% ipython --no-banner

In [1]: import numpy as np

In [2]: np.set_printoptions(precision=3, suppress=True, linewidth=120, sign=" ")

In [3]: rnd = lambda a: np.round(a, 3) + 0

In [4]: X = np.loadtxt("case0.csv", delimiter=",")

In [5]: X
Out[5]: 
array([[-0.2  , -1.   , -0.1  , -1.995,  0.2  ],
       [ 0.4  , -0.4  ,  0.1  , -0.797,  0.5  ],
       [ 1.   ,  0.3  , -0.7  ,  0.626,  0.2  ],
       [ 1.   , -0.8  , -0.2  , -1.62 ,  1.   ],
       [ 0.9  ,  0.5  , -1.1  ,  0.993, -0.4  ],
       [ 0.9  ,  0.4  , -0.2  ,  0.824, -0.3  ],
       [-0.6  , -1.3  ,  0.2  , -2.618, -0.5  ],
       [-1.   ,  1.8  ,  0.1  ,  3.6  , -0.7  ],
       [-0.9  ,  0.6  , -1.5  ,  1.226, -1.3  ],
       [ 0.1  ,  0.1  , -0.5  ,  0.194, -1.3  ],
       [-0.7  , -0.8  , -0.9  , -1.601, -0.2  ],
       [ 1.4  ,  0.2  ,  0.7  ,  0.392, -1.5  ],
       [ 0.8  ,  0.8  ,  0.4  ,  1.581, -0.1  ],
       [-1.4  , -0.6  , -1.2  , -1.203, -1.4  ],
       [-0.1  ,  0.4  , -1.7  ,  0.823,  0.6  ],
       [-0.7  , -0.8  ,  0.5  , -1.614, -1.   ],
       [ 0.8  , -0.1  ,  0.1  , -0.185,  0.7  ],
       [-1.5  , -0.1  ,  0.   , -0.199,  0.1  ],
       [-3.3  , -0.6  , -0.9  , -1.202, -0.4  ],
       [ 0.1  ,  0.1  ,  0.2  ,  0.209, -0.4  ],
       [ 1.2  ,  0.4  , -0.3  ,  0.834, -0.2  ],
       [-0.7  ,  1.1  , -0.7  ,  2.155, -0.4  ],
       [ 0.   , -1.   , -1.2  , -2.002,  0.4  ],
       [ 1.2  ,  0.7  , -0.2  ,  1.351, -0.5  ],
       [-0.6  ,  1.9  , -1.5  ,  3.787,  1.1  ],
       [ 0.3  ,  0.5  , -2.   ,  1.044, -0.6  ],
       [ 0.3  ,  0.5  , -0.7  ,  0.987, -0.3  ],
       [ 0.1  ,  0.9  , -0.4  ,  1.796,  0.   ],
       [ 0.5  ,  1.4  ,  2.5  ,  2.833, -0.1  ],
       [-0.2  ,  0.7  , -0.4  ,  1.396, -0.9  ],
       [-1.5  ,  0.5  , -0.8  ,  1.022, -0.5  ]])

In [6]: vec = np.array([4, 0, 2, 3, 6])

In [7]: y = X @ vec

In [8]: rnd(np.linalg.solve(X.T @ X, X.T @ y))
Out[8]: array([ 4.,  0.,  2.,  3.,  6.])

In [9]: rnd(np.linalg.pinv(X) @ X)
Out[9]: 
array([[ 1.,  0.,  0.,  0.,  0.],
       [ 0.,  1.,  0.,  0.,  0.],
       [ 0.,  0.,  1.,  0.,  0.],
       [ 0.,  0.,  0.,  1.,  0.],
       [ 0.,  0.,  0.,  0.,  1.]])

In [10]: rng = np.random.default_rng(95)

In [11]: y = y + 0.05 * rng.normal(size=31)

In [12]: rnd(y)
Out[12]: 
array([ -5.795,   2.397,   5.784,   4.746,   1.953,   3.942, -12.811,   2.813, -10.694,  -7.872, -10.602,  -0.828,
         8.007, -19.954,   2.297, -12.632,   7.093,  -6.033, -20.988,  -1.004,   5.548,  -0.142,  -5.984,   5.465,
        12.475,  -3.336,   0.943,   5.009,  14.881,  -2.842,  -7.577])

In [13]: coef, *_ = np.linalg.lstsq(X, y)

In [14]: coef.round()
Out[14]: array([ 4., -1.,  2.,  3.,  6.])

In [15]: rnd(X.T @ (y - X @ coef))
Out[15]: array([ 0.,  0.,  0.,  0.,  0.])

In [16]: rnd(np.linalg.norm(y - X @ coef))
Out[16]: np.float64(0.24)
